$ ipython --no-banner

In [1]: import numpy as np

In [2]: from numpy import linalg as LA

In [3]: np.set_printoptions(suppress=True, linewidth=120)

In [4]: rnd = lambda a: np.round(a, 2) + 0

In [5]: u = np.array([-3, 3, 3])

In [6]: rng = np.random.default_rng(33)

In [7]: mat = np.outer(rng.normal(size=13), u) + 0.1 * rng.normal(size=(13, 3))

In [8]: rnd(mat)
Out[8]: 
array([[-1.34,  1.22,  1.23],
       [ 1.57, -1.67, -1.63],
       [-1.84,  1.72,  1.82],
       [-0.26,  0.04,  0.22],
       [ 4.72, -4.85, -4.71],
       [-2.81,  2.85,  3.09],
       [ 0.37, -0.31, -0.23],
       [-1.93,  2.01,  2.03],
       [-5.6 ,  5.49,  5.52],
       [-0.87,  0.84,  0.7 ],
       [ 3.28, -3.25, -3.23],
       [ 2.09, -1.95, -2.14],
       [-2.97,  3.14,  3.04]])

In [9]: x = np.array([0, -2, -1])

In [10]: rnd(mat @ np.eye(3)[2])
Out[10]: array([ 1.23, -1.63,  1.82,  0.22, -4.71,  3.09, -0.23,  2.03,  5.52,  0.7 , -3.23, -2.14,  3.04])

In [11]: np.sign((mat @ x).round(6))
Out[11]: array([-1.,  1., -1., -1.,  1., -1.,  1., -1., -1., -1.,  1.,  1., -1.])

In [12]: LA.norm(mat @ x) <= LA.norm(mat, 2) * LA.norm(x) + 1e-9
Out[12]: np.True_

In [13]: print(rnd(mat @ np.ones(3)))
[ 1.11 -1.73  1.7   0.   -4.84  3.13 -0.17  2.12  5.41  0.67 -3.2  -2.    3.21]

In [14]: rnd(mat @ (2 * x))
Out[14]: array([ -7.35,   9.95, -10.52,  -0.6 ,  28.84, -17.59,   1.71, -12.12, -33.  ,  -4.77,  19.47,  12.08, -18.63])

In [15]: x = np.array([-2, -2, 1])

In [16]: target = mat @ x

In [17]: rnd(target)
Out[17]: array([ 1.47, -1.44,  2.07,  0.66, -4.45,  3.  , -0.35,  1.86,  5.74,  0.76, -3.28, -2.42,  2.71])

In [18]: rnd(LA.pinv(mat) @ mat)
Out[18]: 
array([[1., 0., 0.],
       [0., 1., 0.],
       [0., 0., 1.]])

In [19]: target = target + 0.1 * rng.normal(size=13)

In [20]: rnd(target)
Out[20]: array([ 1.63, -1.51,  2.02,  0.7 , -4.51,  3.14, -0.33,  2.03,  5.64,  0.66, -3.15, -2.53,  2.81])

In [21]: coef, *_ = LA.lstsq(mat, target)

In [22]: coef.round()
Out[22]: array([-1., -2.,  2.])

In [23]: rnd(LA.norm(target - mat @ coef))
Out[23]: np.float64(0.31)

In [24]: Xs = mat - mat.mean(axis=0)

In [25]: evecs = LA.svd(Xs)[2][:1]

In [26]: B = Xs - Xs @ evecs.T @ evecs

In [27]: rnd(np.diag(evecs.T @ evecs))
Out[27]: array([0.33, 0.33, 0.33])

In [28]: B = np.c_[mat[:, :1] @ np.array([[3]]), np.array([-2, 1, -2, 1, 1, 2, -1, -2, 1, 2, 0, 0, 0])]

In [29]: rnd(B)
Out[29]: 
array([[ -4.02,  -2.  ],
       [  4.72,   1.  ],
       [ -5.53,  -2.  ],
       [ -0.77,   1.  ],
       [ 14.16,   1.  ],
       [ -8.43,   2.  ],
       [  1.11,  -1.  ],
       [ -5.78,  -2.  ],
       [-16.8 ,   1.  ],
       [ -2.6 ,   2.  ],
       [  9.84,   0.  ],
       [  6.27,   0.  ],
       [ -8.91,   0.  ]])

In [30]: print(rnd(LA.norm(B - mat @ LA.lstsq(mat, B)[0], axis=0)))
[0.   4.94]

In [31]: print(LA.matrix_rank(np.c_[mat, B]))
4

In [32]: rnd(LA.norm(LA.qr(mat)[0].T @ B, axis=0) ** 2 / ((B ** 2).sum(axis=0) + 1e-12))
Out[32]: array([1.  , 0.02])

In [33]: print(LA.matrix_rank(B))
2
